% ipython --no-banner

In [1]: import numpy as np

In [2]: np.set_printoptions(precision=3, suppress=True, linewidth=160, floatmode="fixed")

In [3]: tidy = lambda a: np.round(a, 3) + 0

In [4]: out = np.array([[1, 0, 0, 0], [0, 0, 1, 0], [0, 0, 1, 0], [0, 0, 2, 0]])

In [5]: A = np.triu(out, 1)

In [6]: A
Out[6]: 
array([[0, 0, 0, 0],
       [0, 0, 1, 0],
       [0, 0, 0, 0],
       [0, 0, 0, 0]])

In [7]: # rows and columns are dependent

In [8]: Uu, sv, VT = np.linalg.svd(A)

In [9]: vecs = VT[:(sv > 1e-8).sum()]

In [10]: rng = np.random.default_rng(13642)

In [11]: vec = A[0] + 2 * A[2] + rng.integers(2) * np.eye(4)[1]

In [12]: print(vec)
[0.000 0.000 0.000 0.000]

In [13]: tidy(np.linalg.norm(vec - vecs.T @ vecs @ vec))
Out[13]: np.float64(0.0)

In [14]: vecs.T @ vecs
Out[14]: 
array([[0.000, 0.000, 0.000, 0.000],
       [0.000, 0.000, 0.000, 0.000],
       [0.000, 0.000, 1.000, 0.000],
       [0.000, 0.000, 0.000, 0.000]])

In [15]: np.linalg.matrix_rank(np.vstack([A, vec]))
Out[15]: np.int64(1)

In [16]: vec = np.array([2, 3, 3, 1])

In [17]: A @ vec
Out[17]: array([0, 3, 0, 0])

In [18]: A @ np.ones(4)
Out[18]: array([0.000, 1.000, 0.000, 0.000])

In [19]: print((A @ vec).argmax())
1

In [20]: (A * vec).sum(axis=1)
Out[20]: array([0, 3, 0, 0])

In [21]: np.argsort(-np.linalg.norm(A, axis=0).round(6), kind="stable")[:3]
Out[21]: array([2, 0, 1])

In [22]: feats = np.loadtxt("out0.csv", delimiter=",")

In [23]: feats
Out[23]: 
array([[1.000, 0.000, 0.000],
       [0.000, 0.500, 0.500],
       [0.000, 0.500, 0.500]])

In [24]: np.unique(feats.round(6), axis=0).shape
Out[24]: (2, 3)

In [25]: print(np.linalg.lstsq(feats[:-1].T, feats[-1])[2])
2

In [26]: proj = np.triu(np.array([[2, -1, 1], [-1, -1, 0], [2, -1, 1]]), 1) + np.eye(3)

In [27]: out = proj @ feats @ np.linalg.inv(proj)

In [28]: out
Out[28]: 
array([[ 1.000,  1.000, -1.000],
       [ 0.000,  0.500,  0.500],
       [ 0.000,  0.500,  0.500]])

In [29]: tidy(np.linalg.norm(out, 2) / np.linalg.norm(out))
Out[29]: np.float64(0.866)

In [30]: np.argsort(-np.linalg.norm(out, axis=0).round(6), kind="stable")[:3]
Out[30]: array([1, 2, 0])

In [31]: print(np.linalg.norm(feats, axis=1).argmax())
0

In [32]: tidy(np.linalg.norm(feats, 2))
Out[32]: np.float64(1.0)

In [33]: tidy(np.linalg.norm(feats) ** 2 / np.linalg.norm(feats, 2) ** 2)
Out[33]: np.float64(2.0)
